>>> import numpy as np
>>> from numpy import linalg as LA
>>> np.set_printoptions(suppress=True, linewidth=120)
>>> data = np.diag(np.array([2, -2, 0, 1]))
>>> print(data)
[[ 2  0  0  0]
 [ 0 -2  0  0]
 [ 0  0  0  0]
 [ 0  0  0  1]]
>>> r = LA.matrix_rank(data)
>>> print(r)
3
>>> ns = LA.svd(data)[2][r:].T
>>> print(ns.shape)
(4, 1)
>>> print(data @ ns)
[[0.]
 [0.]
 [0.]
 [0.]]
>>> print(LA.matrix_rank(data.T @ data), LA.matrix_rank(data @ data.T))
3 3
>>> print(ns @ ns.T)
[[0. 0. 0. 0.]
 [0. 0. 0. 0.]
 [0. 0. 1. 0.]
 [0. 0. 0. 0.]]
>>> print(np.allclose(data @ ns, 0))
True
>>> print([int(LA.matrix_rank(data[:, :j + 1])) for j in range(4)])
[1, 2, 2, 3]
>>> print(round(LA.eigvalsh(data).min(), 3))
-2.0
>>> evals, V = LA.eigh(data)
>>> print(V.T @ V)
[[1. 0. 0. 0.]
 [0. 1. 0. 0.]
 [0. 0. 1. 0.]
 [0. 0. 0. 1.]]
>>> print(evals.sum(), np.trace(data))
1.0 1
>>> print(evals)
[-2.  0.  1.  2.]
>>> print(V @ np.diag(evals) @ V.T)
[[ 2.  0.  0.  0.]
 [ 0. -2.  0.  0.]
 [ 0.  0.  0.  0.]
 [ 0.  0.  0.  1.]]
>>> print(np.round(LA.eigvalsh(data + -2 * np.eye(4)), 3))
[-4. -2. -1.  0.]
>>> print(np.abs(V[:, -1]))
[1. 0. 0. 0.]
>>> print(np.round(LA.svd(data, compute_uv=False), 3))
[2. 2. 1. 0.]
>>> print(np.round(LA.pinv(data), 3))
[[ 0.5  0.   0.   0. ]
 [ 0.  -0.5  0.   0. ]
 [ 0.   0.   0.   0. ]
 [ 0.   0.   0.   1. ]]
>>> W0 = np.load("sample6.npy")
>>> print(W0)
[[10  5 17]
 [ 5 18  2]
 [17  2 18]]
>>> B = np.array([[0, 0, -5], [4, -5, 4]])
>>> Z = np.kron(B, W0)
>>> print(Z)
[[  0   0   0   0   0   0 -50 -25 -85]
 [  0   0   0   0   0   0 -25 -90 -10]
 [  0   0   0   0   0   0 -85 -10 -90]
 [ 40  20  68 -50 -25 -85  40  20  68]
 [ 20  72   8 -25 -90 -10  20  72   8]
 [ 68   8  72 -85 -10 -90  68   8  72]]
>>> print(Z.shape)
(6, 9)
>>> print(round(float(LA.norm(Z, 2)), 3), round(LA.norm(B, 2) * LA.norm(W0, 2), 3))
268.881 268.881
>>> blk = np.stack([W0, 4 * W0, W0[::-1]])
>>> print((blk @ W0.T).shape)
(3, 3, 3)
>>> print(np.einsum("bij,cij->bc", blk, blk))
[[ 1384  5536  1325]
 [ 5536 22144  5300]
 [ 1325  5300  1384]]
>>> print(blk.sum(axis=0))
[[ 67  27 103]
 [ 30 108  12]
 [ 95  15 107]]
>>> print(np.round(LA.det(blk), 3))
[  -2112. -135168.    2112.]
>>> print(blk.shape)
(3, 3, 3)
>>> print([round(float(LA.det(W0[:i, :i])), 2) + 0 for i in range(1, 4)])
[10.0, 155.0, -2112.0]
>>> print(np.all(LA.eigvalsh(W0) > 0))
False
>>> print(LA.matrix_rank(data, rtol=0.1))
3
>>> print(np.argsort(-LA.norm(data, axis=0).round(6), kind="stable")[:3])
[0 1 3]
>>> print(round(float(LA.norm(data, 2) / LA.norm(data)), 3))
0.667
>>> evals, V = LA.eig(W0)
>>> print(np.round(np.sort(LA.eigvals(W0 @ W0)), 3))
[  14.461  284.202 1085.337]
>>> print(np.round(np.sort(LA.eigvals(LA.inv(W0))), 3))
[-0.263  0.03   0.059]
>>> print(np.round(np.prod(evals), 3))
-2112.0
>>> print(np.round(np.sort(LA.eigvals(W0.T)), 3))
[-3.803 16.858 32.944]
>>> E = np.array([[0, 0, 0, 0],
...     [-8, 4, 20, 4],
...     [16, -8, -40, -8],
...     [-10, 5, 25, 5],
...     [-14, 7, 35, 7]])
>>> print(np.allclose(E[:-1].T @ LA.lstsq(E[:-1].T, E[-1])[0], E[-1]))
True
>>> print(LA.lstsq(E[:-1].T, E[-1])[2])
1
>>> print(np.round(E @ LA.pinv(E) @ E, 3))
[[  0.   0.   0.   0.]
 [ -8.   4.  20.   4.]
 [ 16.  -8. -40.  -8.]
 [-10.   5.  25.   5.]
 [-14.   7.  35.   7.]]
>>> r = LA.matrix_rank(E)
>>> print(r)
1
>>> ns = LA.svd(E)[2][r:].T
>>> print(LA.matrix_rank(E.T @ E), LA.matrix_rank(E @ E.T))
1 1
>>> print([int(LA.matrix_rank(E[:i])) for i in range(1, len(E) + 1)])
[0, 1, 1, 1, 1]
>>> print(np.round(E @ ns, 3) + 0)
[[0. 0. 0.]
 [0. 0. 0.]
 [0. 0. 0.]
 [0. 0. 0.]
 [0. 0. 0.]]
>>> print([int(LA.matrix_rank(E[:, :j + 1])) for j in range(4)])
[1, 1, 1, 1]
>>> K = np.array([[0, 2, 0, 2, 0, 2],
...     [0, 1, 0, 1, 0, 1],
...     [2, 1, 2, 1, 2, 1],
...     [0, 2, 0, 2, 0, 2],
...     [0, 1, 0, 1, 0, 1],
...     [2, 1, 2, 1, 2, 1]])
>>> print(K)
[[0 2 0 2 0 2]
 [0 1 0 1 0 1]
 [2 1 2 1 2 1]
 [0 2 0 2 0 2]
 [0 1 0 1 0 1]
 [2 1 2 1 2 1]]
>>> print(np.unique(K.round(6), axis=0).shape)
(3, 6)
>>> print(np.abs(np.diag(LA.qr(K)[1])) > 1e-9)
[ True  True False False False False]
>>> print(np.allclose(K[:-1].T @ LA.lstsq(K[:-1].T, K[-1])[0], K[-1]))
True
>>> print(np.round(K @ LA.pinv(K) @ K, 3) + 0)
[[0. 2. 0. 2. 0. 2.]
 [0. 1. 0. 1. 0. 1.]
 [2. 1. 2. 1. 2. 1.]
 [0. 2. 0. 2. 0. 2.]
 [0. 1. 0. 1. 0. 1.]
 [2. 1. 2. 1. 2. 1.]]
>>> print(np.round(np.trace(LA.pinv(K) @ K), 3))
2.0
>>> arr = np.array([[2, 0, 0], [-1, 0, 0], [0, 2, 1]])
>>> hat = np.triu(np.array([[-1, -2, 2], [2, 0, -1], [2, -2, -2]]), 1) + np.eye(3)
>>> B = hat @ arr @ LA.inv(hat)
>>> print(np.round(LA.det(B), 3))
0.0
>>> print(np.round(np.poly(B), 3) + 0)
[ 1. -3.  2.  0.]
>>> print(np.trace(B), np.trace(arr))
3.0 3
>>> print(hat @ arr - arr @ hat)
[[ 2.  8. -2.]
 [ 0. -4.  1.]
 [ 0.  0.  2.]]
>>> print(B)
[[ 4. 12.  6.]
 [-1. -4. -3.]
 [ 0.  2.  3.]]
>>> r = LA.matrix_rank(B)
>>> print(r)
2
>>> ns = LA.svd(B)[2][r:].T
>>> print([int(LA.matrix_rank(np.delete(B, i, axis=0))) for i in range(3)])
[2, 2, 2]
>>> print(np.round(B @ ns, 3) + 0)
[[0.]
 [0.]
 [0.]]
>>> B = np.array([[9, -2], [-1, 0]])
>>> Z = np.kron(B, arr)
>>> print(round(float(LA.norm(Z, 2)), 3), round(LA.norm(B, 2) * LA.norm(arr, 2), 3))
20.731 20.731
>>> print(Z)
[[18  0  0 -4  0  0]
 [-9  0  0  2  0  0]
 [ 0 18  9  0 -4 -2]
 [-2  0  0  0  0  0]
 [ 1  0  0  0  0  0]
 [ 0 -2 -1  0  0  0]]
>>> print(Z.shape)
(6, 6)
>>> t = np.deg2rad(90)
>>> feats = np.eye(4)
>>> feats[np.ix_([3, 2], [3, 2])] = [[np.cos(t), -np.sin(t)], [np.sin(t), np.cos(t)]]
>>> print(feats.round(3) + 0)
[[ 1.  0.  0.  0.]
 [ 0.  1.  0.  0.]
 [ 0.  0.  0.  1.]
 [ 0.  0. -1.  0.]]
>>> B = np.array([[3, -2, 1], [2, 4, 2], [-1, 3, -3]])
>>> print(B.T @ arr.T)
[[ 6 -3  3]
 [-4  2 11]
 [ 2 -1  1]]
>>> print(arr @ B)
[[ 6 -4  2]
 [-3  2 -1]
 [ 3 11  1]]
>>> print(LA.matrix_rank(arr @ B))
2
>>> print(np.einsum("ij,ij->i", arr, arr))
[4 1 5]
